$ python3 -q
>>> import numpy as np
>>> np.set_printoptions(precision=2, suppress=True, linewidth=200)
>>> def tidy(a):
...     return np.round(a, 2) + 0
... 
>>> M = np.load("case10.npy")
>>> print(M)
[[2.23 5.92 1.49]
 [2.77 9.48 3.09]
 [2.52 8.61 3.2 ]
 [1.95 5.77 2.16]]
>>> Uu, sigma, Vh = np.linalg.svd(M)
>>> print(np.argmax(sigma[:-1] / (sigma[1:] + 1e-6)) + 1)
1
>>> print(tidy(sigma))
[16.77  0.72  0.3 ]
>>> other = Uu[:, :1] @ np.diag(sigma[:1]) @ Vh[:1]
>>> print(tidy(np.abs(M - other).max()))
0.49
>>> print(np.linalg.matrix_rank(other))
1
>>> x0 = np.array([2, 2, 0])
>>> target = M @ x0
>>> print(tidy(np.linalg.lstsq(M, target)[0]))
[2. 2. 0.]
>>> rng = np.random.default_rng(90)
>>> target = target + 0.1 * rng.normal(size=4)
>>> print(tidy(target))
[16.48 24.45 22.25 15.49]
>>> c, *_ = np.linalg.lstsq(M, target)
>>> print(tidy(M.T @ (target - M @ c)))
[0. 0. 0.]
>>> print(tidy(np.linalg.norm(target - M @ c)))
0.04
>>> print(c.round())
[ 2.  2. -0.]
>>> print([round(float(np.linalg.norm(np.linalg.solve(M.T @ M + lam * np.eye(3), M.T @ target))), 2) for lam in (0, 1, 10, 100)])
[3.03, 2.44, 2.31, 1.76]
>>> w1 = np.array([[1, 0, -1, 3], [-1, -1, -2, -1], [1, 3, 2, -2]])
>>> c = np.array([2, 1, 1, 2])
>>> H = np.maximum(M @ w1 + c, 0)
>>> print(np.linalg.matrix_rank(H))
2
>>> print(tidy(H))
[[0.   0.   0.   0.  ]
 [0.   0.79 0.   0.  ]
 [0.   1.99 0.   0.  ]
 [0.34 1.71 0.   0.  ]]
>>> print((H > 0).mean(axis=0))
[0.25 0.75 0.   0.  ]
>>> basis = np.array([[-2, 2, -3], [-2, -2, -3], [1, -3, -3], [-3, -3, 0]])
>>> print(tidy(H @ basis))
[[ 0.    0.    0.  ]
 [-1.58 -1.58 -2.37]
 [-3.98 -3.98 -5.97]
 [-4.1  -2.74 -6.15]]
>>> print(w1 @ basis)
[[-12  -4   0]
 [  5   9  12]
 [  0  -4 -18]]
>>> print((H @ basis).round(6).argmax(axis=1))
[0 0 0 1]
>>> hat = M @ np.linalg.solve(M.T @ M, M.T)
>>> print(np.allclose(hat @ hat, hat))
True
>>> print(tidy(hat @ M[:, 2]))
[1.49 3.09 3.2  2.16]
>>> print(tidy(np.diag(hat)))
[0.93 0.79 0.55 0.73]
>>> print(tidy((np.eye(4) - hat) @ M))
[[0. 0. 0.]
 [0. 0. 0.]
 [0. 0. 0.]
 [0. 0. 0.]]
>>> arr = -2 * np.eye(4) + np.eye(4, k=1)
>>> print(arr)
[[-2.  1.  0.  0.]
 [ 0. -2.  1.  0.]
 [ 0.  0. -2.  1.]
 [ 0.  0.  0. -2.]]
>>> other = np.linalg.inv(arr)
>>> print(tidy(other))
[[-0.5  -0.25 -0.12 -0.06]
 [ 0.   -0.5  -0.25 -0.12]
 [ 0.    0.   -0.5  -0.25]
 [ 0.    0.    0.   -0.5 ]]
>>> print(tidy(np.linalg.cond(arr)))
2.27
>>> K = np.array([[-0.7, 0.7, 0.0, -1.1],
...     [0.7, -1.0, 0.3, 0.8],
...     [0.3, 0.4, -1.2, -1.1],
...     [1.6, -0.7, -1.6, -1.2]])
>>> print(K)
[[-0.7  0.7  0.  -1.1]
 [ 0.7 -1.   0.3  0.8]
 [ 0.3  0.4 -1.2 -1.1]
 [ 1.6 -0.7 -1.6 -1.2]]
>>> Q, r_ = np.linalg.qr(K)
>>> print(tidy(np.abs(np.diag(r_))))
[1.91 0.9  0.14 0.64]
>>> print(np.trace(Q @ Q.T))
4.0
>>> print(tidy(Q.T @ Q))
[[1. 0. 0. 0.]
 [0. 1. 0. 0.]
 [0. 0. 1. 0.]
 [0. 0. 0. 1.]]
>>> print(Q.shape, r_.shape)
(4, 4) (4, 4)
>>> print(tidy(r_))
[[ 1.91 -1.15 -1.42 -0.48]
 [ 0.    0.9  -1.43 -1.91]
 [ 0.    0.    0.14  0.47]
 [ 0.    0.    0.   -0.64]]
>>> u = np.array([7, 0, 9, 7])
>>> other = r_ + np.outer(u, np.eye(4)[3])
>>> print(tidy(np.linalg.det(other) / np.linalg.det(r_)), tidy(1 + np.linalg.solve(r_, u)[3]))
-9.96 -9.96
>>> print(np.linalg.matrix_rank(np.linalg.inv(other) - np.linalg.inv(r_), tol=1e-8))
1
>>> other = K / np.linalg.norm(K, axis=1, keepdims=True)
>>> gram = other @ other.T
>>> print(tidy(gram[0]))
[ 1.   -0.94  0.51 -0.07]
>>> hat = np.triu(np.array([[-1, -1, -1, 1], [1, 2, -2, 1], [0, 0, -1, 0], [1, 2, -2, 1]]), 1) + np.eye(4)
>>> other = hat @ K @ np.linalg.inv(hat)
>>> print(tidy(other))
[[-0.1  0.5  0.2 -2.4]
 [ 1.7 -0.8  1.2  0.9]
 [ 0.3  0.7  0.5 -2.1]
 [ 1.6  0.9  1.8 -3.7]]
>>> print(tidy(np.poly(other)))
[1.   4.1  6.17 2.92 0.15]
>>> print(tidy(np.linalg.det(other)))
0.15
>>> print(np.trace(other), np.trace(K))
-4.1 -4.1
>>> print(np.linalg.matrix_rank(other))
4
>>> other = np.array([[3, 2], [1, 2], [3, 0], [0, 1]])
>>> basis = np.array([[1, 2, 1, 2], [0, 2, 0, 2]])
>>> J = other @ basis + 0.3 * rng.normal(size=(4, 4))
>>> print(tidy(J))
[[ 2.91 10.    3.53 10.36]
 [ 1.19  6.    1.04  6.48]
 [ 3.02  6.19  3.19  5.82]
 [ 0.4   1.76  0.04  1.29]]
>>> other = np.array([[-8, -6, 7], [4, 1, 3], [3, 2, -7], [-3, -5, -5]])
>>> print(tidy(J @ other))
[[ -3.74 -52.18 -26.14]
 [ -1.88 -31.48 -13.26]
 [ -7.25 -34.62 -11.76]
 [  0.09  -7.02   1.33]]
>>> print(tidy(np.einsum("ij,ij->i", J, J)))
[228.26  80.46  91.49   4.93]
>>> print(np.linalg.matrix_rank(np.vstack([J, other.T])))
4
>>> print(np.vstack([J, other.T]).shape)
(7, 4)
>>> print(tidy(np.einsum("ik,kj->ij", J, other)))
[[ -3.74 -52.18 -26.14]
 [ -1.88 -31.48 -13.26]
 [ -7.25 -34.62 -11.76]
 [  0.09  -7.02   1.33]]
